>>> import numpy as np
>>> np.set_printoptions(precision=3, suppress=True, linewidth=100, legacy="1.25")
>>> arr = np.load("case1.npy")
>>> arr
array([[4., 1., 1., 1., 1., 1.],
       [1., 4., 1., 1., 1., 1.],
       [1., 1., 4., 1., 1., 1.],
       [1., 1., 1., 4., 1., 1.],
       [1., 1., 1., 1., 4., 1.],
       [1., 1., 1., 1., 1., 4.]])
>>> vec = np.array([-2, 2, 2, 3, 2, -1])
>>> target = arr @ vec
>>> target
array([ 0., 12., 12., 15., 12.,  3.])
>>> np.linalg.solve(arr, 3 * target)
array([-6.,  6.,  6.,  9.,  6., -3.])
>>> print(np.linalg.solve(arr, target))
[-2.  2.  2.  3.  2. -1.]
>>> vals, V = np.linalg.eigh(arr)
>>> np.abs(V[:, -1])
array([0.408, 0.408, 0.408, 0.408, 0.408, 0.408])
>>> np.unique(vals.round(6) + 0, return_counts=True)[1]
array([5, 1])
>>> np.round(np.linalg.eigvalsh(arr + -3 * np.eye(6)), 3) + 0
array([0., 0., 0., 0., 0., 6.])
>>> K = np.load("arr.npy")
>>> K
array([[  3,   8,   4,  -4,   7,  -3,  -1],
       [  8,   9,  -6,   6,  -5,   0,   8],
       [  5,   4,  -8,   9,   2,   3,   6],
       [ -9,   9,  -4,  -7,  -7,   6,   1],
       [ -9,   7,   5,  -5,   0,   2,  -8],
       [ -6,   3,   4,   7,  -5,  -2,   1],
       [ 43,  53, -26,  26, -18,  -3,  39]])
>>> print([round(float(x), 3) for x in np.linalg.svd(K, compute_uv=False)[:3]])
[91.455, 21.778, 15.05]
>>> np.linalg.matrix_rank(K, rtol=0.1)
4
>>> np.argsort(-np.linalg.norm(K, axis=0).round(6), kind="stable")[:3]
array([1, 0, 6])
>>> round(np.linalg.norm(K, 2) / np.linalg.norm(K), 3)
0.95
>>> left, s, VT = np.linalg.svd(K)
>>> V = VT[:(s > 1e-8).sum()]
>>> rng = np.random.default_rng(432)
>>> vec = K[4] + 3 * K[5] + rng.integers(2) * np.eye(7)[0]
>>> vec
array([-26.,  16.,  17.,  16., -15.,  -4.,  -5.])
>>> print(np.linalg.matrix_rank(np.vstack([K, vec])))
7
>>> np.allclose(V.T @ V @ vec, vec)
False
>>> print(round(np.linalg.norm(vec - V.T @ V @ vec), 3))
0.205
>>> np.diag(V.T @ V)
array([0.958, 0.998, 0.647, 1.   , 1.   , 0.472, 0.926])
>>> m1 = np.array([[2, 2, 2, 2], [0, 3, 0, 3], [2, 2, 2, 2], [0, 3, 0, 3]])
>>> m1
array([[2, 2, 2, 2],
       [0, 3, 0, 3],
       [2, 2, 2, 2],
       [0, 3, 0, 3]])
>>> proj = np.triu(np.array([[4, 8, 5, 6], [7, 0, 9, 2], [0, 1, 5, 1], [9, 5, 8, 9]]), 1) + np.eye(4)
>>> other = proj @ m1 @ np.linalg.inv(proj)
>>> other
array([[  12.,  -42.,  330., -264.],
       [  18., -117.,  981., -828.],
       [   2.,  -11.,   91.,  -76.],
       [   0.,    3.,  -27.,   24.]])
>>> np.trace(other), np.trace(m1)
(10.0, 10)
>>> np.round(np.poly(other), 3) + 0
array([  1., -10.,  24.,   0.,   0.])
>>> round(float(np.linalg.det(other)), 3)
0.0
>>> np.linalg.matrix_rank(other)
2
>>> proj @ m1 - m1 @ proj
array([[ 10.,  36., -18.,  34.],
       [ 18.,  24.,  -9.,  18.],
       [  0., -13., -28., -15.],
       [  0.,   0., -27.,  -6.]])
>>> other = m1 / np.linalg.norm(m1, axis=1, keepdims=True)
>>> G = other @ other.T
>>> print(G[1])
[0.707 1.    0.707 1.   ]
>>> np.degrees(np.arccos(np.clip(G[1, 0], -1, 1)))
45.0
>>> G
array([[1.   , 0.707, 1.   , 0.707],
       [0.707, 1.   , 0.707, 1.   ],
       [1.   , 0.707, 1.   , 0.707],
       [0.707, 1.   , 0.707, 1.   ]])
>>> G.sum(axis=1)
array([3.414, 3.414, 3.414, 3.414])
>>> print(G.sum(axis=0))
[3.414 3.414 3.414 3.414]
>>> np.count_nonzero(G)
16
>>> print(G - G[0])
[[ 0.     0.     0.     0.   ]
 [-0.293  0.293 -0.293  0.293]
 [ 0.     0.     0.     0.   ]
 [-0.293  0.293 -0.293  0.293]]
>>> np.linalg.lstsq(m1[:-1].T, m1[-1])[2]
2
>>> np.round(m1 @ np.linalg.pinv(m1) @ m1, 3) + 0
array([[2., 2., 2., 2.],
       [0., 3., 0., 3.],
       [2., 2., 2., 2.],
       [0., 3., 0., 3.]])
>>> np.unique(m1.round(6), axis=0).shape
(2, 4)
>>> idx = rng.permutation(4)
>>> idx
array([3, 1, 2, 0])
>>> other = m1[idx][:, idx]
>>> print(np.trace(other))
10
>>> print(np.allclose(other, m1))
False
>>> print(np.round(np.linalg.det(other), 3), round(float(np.linalg.det(m1[idx])), 3))
0.0 0.0
>>> mat = np.array([[0, 0, 0, 0], [0, 0, 0, 2], [3, 0, 0, 0], [0, 0, 3, 0]])
>>> # null space of dimension 1
>>> left, s, VT = np.linalg.svd(mat)
>>> s
array([ 3.,  3.,  2., -0.])
>>> other = left[:, :3] @ np.diag(s[:3]) @ VT[:3]
>>> np.round(np.linalg.norm(mat - other) / np.linalg.norm(mat), 3)
0.0
>>> print(np.linalg.matrix_rank(other))
3
>>> other
array([[0., 0., 0., 0.],
       [0., 0., 0., 2.],
       [3., 0., 0., 0.],
       [0., 0., 3., 0.]])
>>> print(np.kron(np.eye(2, dtype=int), mat))
[[0 0 0 0 0 0 0 0]
 [0 0 0 2 0 0 0 0]
 [3 0 0 0 0 0 0 0]
 [0 0 3 0 0 0 0 0]
 [0 0 0 0 0 0 0 0]
 [0 0 0 0 0 0 0 2]
 [0 0 0 0 3 0 0 0]
 [0 0 0 0 0 0 3 0]]
>>> round(float(np.linalg.det(mat[::-1])), 3)
0.0
>>> np.einsum("ii->", mat)
0
>>> left, s, VT = np.linalg.svd(mat)
>>> V = VT[:(s > 1e-8).sum()]
>>> vec = mat[1] + 2 * mat[3] + rng.integers(2) * np.eye(4)[1]
>>> vec
array([0., 0., 6., 2.])
>>> np.allclose(V.T @ V @ vec, vec)
True
>>> np.linalg.matrix_rank(np.vstack([mat, vec]))
3
>>> round(np.linalg.norm(vec - V.T @ V @ vec), 3)
0.0
>>> E = np.load("w.npy")
>>> E
array([[ -79.752, -139.926,   20.241,   19.663,   59.432],
       [ -79.595, -139.717,   18.364,   20.44 ,   60.273],
       [ -80.553, -139.074,   18.29 ,   21.028,   61.774],
       [ -78.752, -142.705,   19.536,   18.442,   58.801],
       [ -79.662, -140.617,   20.165,   20.506,   58.488],
       [ -81.712, -139.824,   19.93 ,   20.549,   59.504],
       [ -80.458, -139.481,   19.538,   19.614,   59.683],
       [ -81.782, -139.442,   20.652,   20.612,   60.049],
       [ -78.908, -141.854,   19.604,   17.379,   59.848],
       [ -79.84 , -139.948,   19.387,   21.883,   58.938],
       [ -79.062, -138.724,   20.626,   20.009,   60.989],
       [ -80.57 , -140.848,   20.451,   19.579,   58.155],
       [ -79.986, -140.367,   19.924,   18.81 ,   59.301],
       [ -78.577, -138.898,   20.721,   21.047,   61.047],
       [ -80.054, -139.382,   19.068,   20.438,   59.567],
       [ -79.854, -138.072,   20.947,   18.201,   61.75 ],
       [ -78.081, -140.074,   19.906,   20.02 ,   60.58 ],
       [ -78.248, -139.546,   19.034,   20.523,   59.633],
       [ -78.139, -140.933,   18.211,   19.996,   60.723],
       [ -79.338, -140.029,   18.677,   19.471,   60.09 ],
       [ -78.448, -139.222,   19.295,   20.154,   58.799],
       [ -81.081, -138.062,   21.212,   20.357,   59.292],
       [ -80.908, -139.021,   21.163,   19.972,   60.624],
       [ -80.078, -140.466,   20.496,   19.911,   61.603],
       [ -80.335, -141.697,   20.152,   19.392,   58.82 ],
       [ -78.898, -140.158,   21.34 ,   20.266,   59.373],
       [ -80.254, -139.781,   20.122,   18.648,   58.816],
       [ -79.723, -138.582,   19.487,   20.987,   61.027],
       [ -79.975, -139.934,   19.749,   20.725,   59.625],
       [ -81.098, -140.521,   19.301,   18.76 ,   60.994],
       [ -80.861, -138.929,   20.967,   20.588,   59.711],
       [ -79.08 , -139.583,   21.448,   20.048,   59.124],
       [ -79.194, -140.516,   20.535,   18.444,   60.315]])
>>> G = np.cov(E, rowvar=False)
>>> G.shape
(5, 5)
>>> E.std(axis=0)
array([0.976, 1.007, 0.876, 0.951, 0.952])
>>> np.median(E, axis=0)
array([ -79.84 , -139.824,   19.93 ,   20.02 ,   59.683])
